% python3 -q
>>> import numpy as np
>>> from numpy import linalg as LA
>>> np.set_printoptions(precision=2, suppress=True, linewidth=140, floatmode="fixed")
>>> E = np.loadtxt("mat.csv", delimiter=",")
>>> E
array([[ 0.00,  3.00,  4.00,  6.00,  3.00, -5.00, -2.00,  2.00, -8.00,  5.00],
       [ 0.00,  0.00,  9.00,  4.00,  8.00,  8.00, -5.00, -1.00,  2.00,  1.00],
       [ 0.00,  0.00,  0.00,  5.00,  5.00,  7.00,  8.00,  2.00,  7.00, -6.00],
       [ 0.00,  0.00,  0.00,  0.00, -7.00,  9.00,  6.00, -2.00,  4.00, -3.00],
       [ 0.00,  0.00,  0.00,  0.00,  0.00, -2.00, -7.00,  3.00,  4.00, -1.00],
       [ 0.00,  0.00,  0.00,  0.00,  0.00,  0.00, -5.00,  8.00, -3.00, -3.00],
       [ 0.00,  0.00,  0.00,  0.00,  0.00,  0.00,  0.00, -9.00,  8.00, -1.00],
       [ 0.00,  0.00,  0.00,  0.00,  0.00,  0.00,  0.00,  0.00, -7.00,  7.00],
       [ 0.00,  0.00,  0.00,  0.00,  0.00,  0.00,  0.00,  0.00,  0.00, -2.00],
       [ 0.00,  0.00,  0.00,  0.00,  0.00,  0.00,  0.00,  0.00,  0.00,  0.00]])
>>> rng = np.random.default_rng(95)
>>> Y = E + rng.integers(-2, 3, (10, 9)) @ rng.integers(-2, 3, (9, 10))
>>> print(Y)
[[  3.00   5.00  -1.00  10.00  -3.00   0.00  -9.00   1.00 -10.00   7.00]
 [ -7.00   8.00  15.00   7.00  15.00   6.00  -3.00  -2.00  -4.00  -4.00]
 [ -5.00  10.00   1.00   5.00  12.00  12.00   3.00   5.00   0.00 -13.00]
 [  4.00  -7.00  -1.00  -6.00 -14.00   8.00  13.00  -2.00   4.00   9.00]
 [ -3.00   7.00  -8.00   1.00  -3.00  10.00  -9.00   5.00   5.00   0.00]
 [ -4.00  -3.00   9.00   7.00   3.00  -3.00  10.00   9.00   1.00   1.00]
 [ -2.00  -1.00  -1.00  -7.00   3.00   2.00  -6.00  -1.00   4.00   4.00]
 [ -2.00   2.00  -8.00  -2.00   0.00   2.00  -4.00   2.00  -2.00  -4.00]
 [ -3.00   1.00   9.00   3.00   2.00  -3.00   4.00  -1.00  -6.00   8.00]
 [  9.00 -14.00   6.00  -7.00  -5.00 -13.00   5.00   0.00  -4.00   8.00]]
>>> np.abs(Y - E).sum(axis=1)
array([37.00, 47.00, 50.00, 45.00, 40.00, 53.00, 39.00, 38.00, 42.00, 71.00])
>>> np.round(LA.svd(Y - E, compute_uv=False), 2) + 0
array([39.09, 27.78, 19.08, 18.33, 12.39,  6.75,  4.16,  3.07,  0.31,  0.00])
>>> def softmax(z):
...     e = np.exp(z - z.max(axis=-1, keepdims=True))
...     return e / e.sum(axis=-1, keepdims=True)
... 
>>> np.round(softmax(E[3]), 2) + 0
array([0.00, 0.00, 0.00, 0.00, 0.00, 0.95, 0.05, 0.00, 0.01, 0.00])
>>> np.round(softmax(E[3] + 2), 2) + 0
array([0.00, 0.00, 0.00, 0.00, 0.00, 0.95, 0.05, 0.00, 0.01, 0.00])
>>> scores = E @ E.T / np.sqrt(10)
>>> print(softmax(scores).round(6).argmax(axis=1))
[0 1 2 3 4 5 6 7 2 0]
>>> [int(LA.matrix_rank(LA.matrix_power(E, p))) for p in range(1, 11)]
[9, 8, 7, 6, 5, 4, 3, 2, 1, 0]
>>> E @ E
array([[   0.00,    0.00,   27.00,   32.00,    2.00,  100.00,   57.00,  -20.00,   55.00,    5.00],
       [   0.00,    0.00,    0.00,   45.00,   17.00,   83.00,    0.00,  143.00,   54.00, -104.00],
       [   0.00,    0.00,    0.00,    0.00,  -35.00,   35.00,  -40.00,  -11.00,   69.00,  -49.00],
       [   0.00,    0.00,    0.00,    0.00,    0.00,   14.00,    4.00,   -3.00,    7.00,  -48.00],
       [   0.00,    0.00,    0.00,    0.00,    0.00,    0.00,   10.00,   47.00,  -71.00,   26.00],
       [   0.00,    0.00,    0.00,    0.00,    0.00,    0.00,    0.00,   45.00,  -96.00,   67.00],
       [   0.00,    0.00,    0.00,    0.00,    0.00,    0.00,    0.00,    0.00,   63.00,  -79.00],
       [   0.00,    0.00,    0.00,    0.00,    0.00,    0.00,    0.00,    0.00,    0.00,   14.00],
       [   0.00,    0.00,    0.00,    0.00,    0.00,    0.00,    0.00,    0.00,    0.00,    0.00],
       [   0.00,    0.00,    0.00,    0.00,    0.00,    0.00,    0.00,    0.00,    0.00,    0.00]])
>>> J = np.diag(np.array([-2, -6, -9, -8, 2, 1, -3, 3, 0, 7, -5]))
>>> J
array([[-2,  0,  0,  0,  0,  0,  0,  0,  0,  0,  0],
       [ 0, -6,  0,  0,  0,  0,  0,  0,  0,  0,  0],
       [ 0,  0, -9,  0,  0,  0,  0,  0,  0,  0,  0],
       [ 0,  0,  0, -8,  0,  0,  0,  0,  0,  0,  0],
       [ 0,  0,  0,  0,  2,  0,  0,  0,  0,  0,  0],
       [ 0,  0,  0,  0,  0,  1,  0,  0,  0,  0,  0],
       [ 0,  0,  0,  0,  0,  0, -3,  0,  0,  0,  0],
       [ 0,  0,  0,  0,  0,  0,  0,  3,  0,  0,  0],
       [ 0,  0,  0,  0,  0,  0,  0,  0,  0,  0,  0],
       [ 0,  0,  0,  0,  0,  0,  0,  0,  0,  7,  0],
       [ 0,  0,  0,  0,  0,  0,  0,  0,  0,  0, -5]])
>>> np.round(LA.eigvalsh(J).min(), 2)
np.float64(-9.0)
>>> [round(float(LA.det(J[:i, :i])), 2) + 0 for i in range(1, 12)]
[-2.0, 12.0, -108.0, 864.0, 1728.0, 1728.0, -5184.0, -15552.0, 0.0, 0.0, 0.0]
>>> np.all(LA.eigvalsh(J) > 0)
np.False_
>>> G = J.T @ J
>>> (J @ J.T).shape
(11, 11)
>>> LA.matrix_rank(G)
np.int64(10)
>>> G
array([[ 4,  0,  0,  0,  0,  0,  0,  0,  0,  0,  0],
       [ 0, 36,  0,  0,  0,  0,  0,  0,  0,  0,  0],
       [ 0,  0, 81,  0,  0,  0,  0,  0,  0,  0,  0],
       [ 0,  0,  0, 64,  0,  0,  0,  0,  0,  0,  0],
       [ 0,  0,  0,  0,  4,  0,  0,  0,  0,  0,  0],
       [ 0,  0,  0,  0,  0,  1,  0,  0,  0,  0,  0],
       [ 0,  0,  0,  0,  0,  0,  9,  0,  0,  0,  0],
       [ 0,  0,  0,  0,  0,  0,  0,  9,  0,  0,  0],
       [ 0,  0,  0,  0,  0,  0,  0,  0,  0,  0,  0],
       [ 0,  0,  0,  0,  0,  0,  0,  0,  0, 49,  0],
       [ 0,  0,  0,  0,  0,  0,  0,  0,  0,  0, 25]])
>>> print(np.allclose(G, G.T))
True
>>> np.diag(G)
array([ 4, 36, 81, 64,  4,  1,  9,  9,  0, 49, 25])
>>> np.trace(G), (J ** 2).sum()
(np.int64(282), np.int64(282))
>>> z = rng.integers(0, 2, 7)
>>> arr = (z[:, None] == z) * 4 + np.eye(7)
>>> arr
array([[5.00, 4.00, 0.00, 0.00, 4.00, 4.00, 0.00],
       [4.00, 5.00, 0.00, 0.00, 4.00, 4.00, 0.00],
       [0.00, 0.00, 5.00, 4.00, 0.00, 0.00, 4.00],
       [0.00, 0.00, 4.00, 5.00, 0.00, 0.00, 4.00],
       [4.00, 4.00, 0.00, 0.00, 5.00, 4.00, 0.00],
       [4.00, 4.00, 0.00, 0.00, 4.00, 5.00, 0.00],
       [0.00, 0.00, 4.00, 4.00, 0.00, 0.00, 5.00]])
>>> left, sigma, Vt = LA.svd(arr)
>>> print(np.argmax(sigma[:-1] / (sigma[1:] + 1e-6)) + 1)
2
>>> Y = left[:, :2] @ np.diag(sigma[:2]) @ Vt[:2]
>>> print(np.abs(arr - Y).max())
0.75
>>> LA.matrix_rank(arr, rtol=0.05)
np.int64(7)
>>> round(float(LA.norm(arr - Y) / LA.norm(arr)), 2)
0.1
>>> feats = np.load("data.npy")
>>> print(feats)
[[-0.34  0.24  0.82  0.15 -1.38 -0.70]
 [ 7.62 -2.77 -8.14 -6.60  5.93  8.14]
 [ 1.32 -0.54 -1.97 -1.26  1.24  1.39]
 [ 1.34 -0.64 -1.51 -1.12  1.15  1.81]
 [ 0.48 -0.34 -0.61 -0.03  0.03  0.37]
 [-4.29  2.18  4.05  3.33 -3.58 -4.39]
 [-1.10  0.68  2.01  1.41 -1.42 -1.05]
 [ 5.06 -1.44 -4.86 -3.71  3.46  4.37]
 [ 1.24 -0.73 -1.82 -1.66  1.60  1.90]
 [ 4.12 -1.41 -3.85 -3.39  3.55  4.27]
 [-2.42  0.72  2.30  2.08 -1.78 -2.10]
 [ 0.93 -0.76 -1.46 -1.19  0.37  0.71]
 [ 1.04 -0.12 -0.59 -0.82  0.19  0.53]
 [ 2.40 -1.12 -2.77 -1.71  2.17  2.57]
 [ 1.30 -0.56 -0.91 -1.13  0.92  0.41]
 [-9.41  3.56  9.35  7.38 -7.25 -9.10]
 [ 1.08 -0.40 -0.82 -1.06  0.55  1.28]
 [ 7.39 -2.55 -7.25 -5.93  6.20  7.27]
 [-1.53  0.58  0.90  1.18 -0.98 -1.59]
 [-1.80  0.57  1.59  1.73 -1.15 -1.56]
 [-2.72  1.79  2.82  3.04 -2.26 -3.46]
 [-5.80  2.44  5.83  4.45 -4.90 -5.51]
 [ 3.26 -0.68 -3.13 -2.28  2.17  3.15]
 [ 5.96 -2.53 -5.79 -5.32  4.74  6.27]
 [-0.52  0.10  0.87  0.59 -0.43 -0.35]
 [-7.19  2.72  7.41  5.97 -5.61 -7.77]
 [-1.35  0.37  1.54  1.14 -1.19 -1.12]
 [ 5.04 -1.92 -5.28 -3.34  4.19  5.57]]
>>> left, sigma, Vt = LA.svd(feats)
>>> sigma
array([45.27,  1.80,  1.62,  1.50,  1.27,  1.04])
>>> np.argmax(sigma[:-1] / (sigma[1:] + 1e-6)) + 1
np.int64(1)
>>> Y = left[:, :1] @ np.diag(sigma[:1]) @ Vt[:1]
>>> np.round(np.abs(feats - Y).max(), 2)
np.float64(0.81)
>>> LA.matrix_rank(feats, rtol=0.05)
np.int64(1)
>>> theta = np.deg2rad(150)
>>> X = np.eye(8)
>>> X[np.ix_([5, 3], [5, 3])] = [[np.cos(theta), -np.sin(theta)], [np.sin(theta), np.cos(theta)]]
>>> X
array([[ 1.00,  0.00,  0.00,  0.00,  0.00,  0.00,  0.00,  0.00],
       [ 0.00,  1.00,  0.00,  0.00,  0.00,  0.00,  0.00,  0.00],
       [ 0.00,  0.00,  1.00,  0.00,  0.00,  0.00,  0.00,  0.00],
       [ 0.00,  0.00,  0.00, -0.87,  0.00,  0.50,  0.00,  0.00],
       [ 0.00,  0.00,  0.00,  0.00,  1.00,  0.00,  0.00,  0.00],
       [ 0.00,  0.00,  0.00, -0.50,  0.00, -0.87,  0.00,  0.00],
       [ 0.00,  0.00,  0.00,  0.00,  0.00,  0.00,  1.00,  0.00],
       [ 0.00,  0.00,  0.00,  0.00,  0.00,  0.00,  0.00,  1.00]])
>>> Y = LA.inv(X)
>>> print(Y)
[[ 1.00  0.00  0.00  0.00  0.00  0.00  0.00  0.00]
 [ 0.00  1.00  0.00  0.00  0.00  0.00  0.00  0.00]
 [ 0.00  0.00  1.00  0.00  0.00  0.00  0.00  0.00]
 [-0.00 -0.00 -0.00 -0.87 -0.00 -0.50 -0.00 -0.00]
 [ 0.00  0.00  0.00  0.00  1.00  0.00  0.00  0.00]
 [-0.00 -0.00 -0.00  0.50 -0.00 -0.87 -0.00 -0.00]
 [ 0.00  0.00  0.00  0.00  0.00  0.00  1.00  0.00]
 [ 0.00  0.00  0.00  0.00  0.00  0.00  0.00  1.00]]
>>> np.round(X @ Y, 2) + 0
array([[1.00, 0.00, 0.00, 0.00, 0.00, 0.00, 0.00, 0.00],
       [0.00, 1.00, 0.00, 0.00, 0.00, 0.00, 0.00, 0.00],
       [0.00, 0.00, 1.00, 0.00, 0.00, 0.00, 0.00, 0.00],
       [0.00, 0.00, 0.00, 1.00, 0.00, 0.00, 0.00, 0.00],
       [0.00, 0.00, 0.00, 0.00, 1.00, 0.00, 0.00, 0.00],
       [0.00, 0.00, 0.00, 0.00, 0.00, 1.00, 0.00, 0.00],
       [0.00, 0.00, 0.00, 0.00, 0.00, 0.00, 1.00, 0.00],
       [0.00, 0.00, 0.00, 0.00, 0.00, 0.00, 0.00, 1.00]])
